In [1]: import numpy as np

In [2]: np.set_printoptions(suppress=True, linewidth=100)

In [3]: K = np.loadtxt("test7.csv", delimiter=",")

In [4]: print(K)
[[6. 5. 0. 0.]
 [5. 6. 0. 0.]
 [0. 0. 6. 5.]
 [0. 0. 5. 6.]]

In [5]: low = np.linalg.cholesky(K)

In [6]: print(low.round(2))
[[2.45 0.   0.   0.  ]
 [2.04 1.35 0.   0.  ]
 [0.   0.   2.45 0.  ]
 [0.   0.   2.04 1.35]]

In [7]: print(np.round(np.prod(np.diag(low)) ** 2, 2), np.round(np.linalg.det(K), 2))
121.0 121.0

In [8]: print(np.round(low @ low.T, 2))
[[6. 5. 0. 0.]
 [5. 6. 0. 0.]
 [0. 0. 6. 5.]
 [0. 0. 5. 6.]]

In [9]: print(np.round(np.linalg.norm(K, axis=1), 2))
[7.81 7.81 7.81 7.81]

In [10]: print(round(np.linalg.norm(K[3] - K[1]), 2))
11.05

In [11]: print(round(np.linalg.norm(K) ** 2 / np.linalg.norm(K, 2) ** 2, 2))
2.02

In [12]: vec = np.array([1, 2, 3, 1])

In [13]: target = K @ vec

In [14]: b, lr = np.zeros(4), 1 / np.linalg.norm(K, 2) ** 2

In [15]: for i in range(25):
    ...:     b -= lr * K.T @ (K @ b - target)
    ...:     if i % 5 == 0: print(i, round(np.linalg.norm(K @ b - target), 2))
    ...: 
0 1.57
5 1.5
10 1.44
15 1.38
20 1.33

In [16]: print(round(float(np.linalg.cond(K)), 2))
11.0

In [17]: print(b.round(2))
[1.41 1.59 2.19 1.81]

In [18]: print(np.round(np.linalg.eigvals(K), 2))
[11.  1. 11.  1.]

In [19]: print(round(np.linalg.det(2 * K), 2), round(np.linalg.det(K), 2))
1936.0 121.0

In [20]: print(round(float(np.linalg.det(K[::-1])), 2))
121.0

In [21]: print(np.einsum("ij,ji->", K, K))
244.0

In [22]: print(np.kron(np.eye(2, dtype=int), K))
[[6. 5. 0. 0. 0. 0. 0. 0.]
 [5. 6. 0. 0. 0. 0. 0. 0.]
 [0. 0. 6. 5. 0. 0. 0. 0.]
 [0. 0. 5. 6. 0. 0. 0. 0.]
 [0. 0. 0. 0. 6. 5. 0. 0.]
 [0. 0. 0. 0. 5. 6. 0. 0.]
 [0. 0. 0. 0. 0. 0. 6. 5.]
 [0. 0. 0. 0. 0. 0. 5. 6.]]
